% python3 -q
>>> import numpy as np
>>> np.set_printoptions(precision=2, suppress=True, linewidth=140, legacy="1.25")
>>> arr = np.load("arr.npy")
>>> arr
array([[ 3,  7, 15, 32, 35, 37,  9, 38, 69, 21],
       [31, 21, 34, 22,  9, 37, 24, 21, 58, 39],
       [49, 65, 65, 25,  2, 53, 55, 56, 60, 45],
       [45, 70, 65, 19,  1, 37, 58, 61, 33, 33],
       [35, 16, 37,  6,  1,  0, 26,  5,  0, 28],
       [35, 30, 36, 16,  0, 39, 29, 20, 49, 37],
       [ 9, 10,  4, 11,  0, 40,  7, 10, 46, 16],
       [ 0,  0,  0, 12, 30,  0,  0, 28,  0,  0],
       [31, 49, 34, 10,  0, 51, 36, 33, 42, 25],
       [29, 13, 39, 15, 18,  0, 25, 18,  4, 27],
       [ 0, 46, 15,  3,  5, 13, 28, 55,  0,  0],
       [ 0,  0,  0,  3, 22,  0,  0, 12,  0,  0],
       [ 1,  0,  0,  7,  8,  8,  0,  0, 24, 12],
       [ 0,  0,  0,  0,  0,  0,  0,  0,  0,  0],
       [ 0,  0,  0,  0,  0,  0,  0,  0,  0,  0],
       [ 0,  0,  0,  0,  0,  0,  0,  0,  0,  0],
       [33, 29, 41, 19,  9, 24, 31, 28, 38, 34],
       [ 5,  8,  9, 19, 17, 31,  8, 23, 47, 15],
       [ 0,  0,  0,  0,  0,  0,  0,  0,  0,  0],
       [ 0,  2,  0, 14, 25, 18,  0, 32, 23,  0],
       [ 3,  0,  0,  0,  0,  0,  0,  0,  0,  0],
       [23, 52, 52, 38, 34, 47, 43, 78, 69, 29],
       [41, 47, 66, 35, 29, 28, 48, 61, 55, 44],
       [35, 23, 46, 28, 21, 25, 30, 31, 54, 43],
       [ 0,  0,  0, 15, 30,  0,  0,  7, 17,  1]])
>>> x0 = np.array([-7, 6, -6, -2, 9, 5, 1, 9, 1, 2])
>>> rhs = arr @ x0
>>> print(np.linalg.solve(arr.T @ arr, arr.T @ rhs))
[-7.  6. -6. -2.  9.  5.  1.  9.  1.  2.]
>>> rng = np.random.default_rng(994)
>>> rhs = rhs + 0.1 * rng.normal(size=25)
>>> print(rhs.round(2) + 0)
[ 828.95  275.92  598.96  577.09 -246.92  214.01  325.96  497.79  533.01   18.17  813.22  300.01  138.93   -0.05   -0.07   -0.1   249.03
  520.91    0.    609.98  -21.01 1175.95  670.12  324.04  322.02]
>>> b, *_ = np.linalg.lstsq(arr, rhs)
>>> b.round()
array([-7.,  6., -6., -2.,  9.,  5.,  1.,  9.,  1.,  2.])
>>> print(b)
[-7.    5.97 -6.02 -2.03  9.    4.99  1.07  9.    1.02  1.98]
>>> labels = arr[:, 2] > np.median(arr[:, 2])
>>> r0 = arr[labels].mean(axis=0) - arr[~labels].mean(axis=0)
>>> np.argsort(-np.abs(r0).round(6), kind="stable")
array([2, 0, 6, 1, 9, 8, 7, 5, 3, 4])
>>> (((arr - arr.mean(axis=0)) @ r0 > 0) == labels).mean()
0.96
>>> Y = np.c_[arr[:, :8] @ np.array([[7, 5, 0, -2, -7, -7, 7, 1],
...     [0, 3, -7, -5, 1, 7, -4, -8],
...     [-4, 5, -5, 7, -2, -6, 4, -7],
...     [2, -5, 0, 2, -3, 6, -5, 2],
...     [9, 8, -6, -4, -6, 2, 4, -9],
...     [4, 6, -8, -7, 8, 6, -2, -6],
...     [0, -9, 3, 6, 7, -8, -5, 1],
...     [8, 8, -3, 8, 1, -3, -9, -8]]), np.array([1, 2, 5, 4, 6, 9, 4, 5, 9, 6, 9, 8, 0, 4, 9, 2, 3, 9, 7, 7, 0, 9, 4, 4, 4])]
>>> Y
array([[  792,   676,  -717,    87,    47,   236,  -428,  -926,     1],
       [  522,   524,  -658,   132,   101,  -157,  -188,  -778,     2],
       [  811,   927, -1219,   481,   370,  -414,  -659, -1605,     5],
       [  738,   861, -1126,   626,   325,  -524,  -709, -1593,     4],
       [  158,   192,  -240,   313,  -140,  -540,   128,  -363,     6],
       [  449,   498,  -675,   125,   200,  -213,  -214,  -790,     9],
       [  309,   297,  -419,  -176,   285,   203,  -221,  -390,     4],
       [  518,   404,  -264,   128,  -188,    48,  -192,  -470,     5],
       [  569,   668,  -912,    74,   427,   -99,  -472, -1113,     9],
       [  383,   367,  -373,   402,  -228,  -474,    17,  -599,     6],
       [  483,   504,  -612,   378,   332,   -51,  -780, -1002,     9],
       [  300,   257,  -168,    14,  -129,    26,   -35,  -288,     8],
       [  125,    82,  -112,   -76,   -12,    99,   -12,  -105,     0],
       [    0,     0,     0,     0,     0,     0,     0,     0,     4],
       [    0,     0,     0,     0,     0,     0,     0,     0,     9],
       [    0,     0,     0,     0,     0,     0,     0,     0,     2],
       [  506,   523,  -645,   320,    42,  -330,  -235,  -866,     3],
       [  498,   433,  -496,    -2,   123,   168,  -297,  -599,     9],
       [    0,     0,     0,     0,     0,     0,     0,     0,     7],
       [  581,   500,  -404,    48,   -14,   160,  -302,  -577,     7],
       [   21,    15,     0,    -6,   -21,   -21,    21,     3,     0],
       [ 1147,  1132, -1309,   551,   224,  -109,  -904, -1850,     9],
       [  954,   957, -1096,   679,   -30,  -485,  -541, -1596,     4],
       [  654,   630,  -720,   362,   -83,  -333,  -198,  -972,     4],
       [  356,   221,  -201,   -34,  -218,   129,   -18,  -296,     4]])
>>> np.round(np.linalg.norm(Y - arr @ np.linalg.lstsq(arr, Y)[0], axis=0), 2) + 0
array([ 0.  ,  0.  ,  0.  ,  0.  ,  0.  ,  0.  ,  0.  ,  0.  , 14.85])
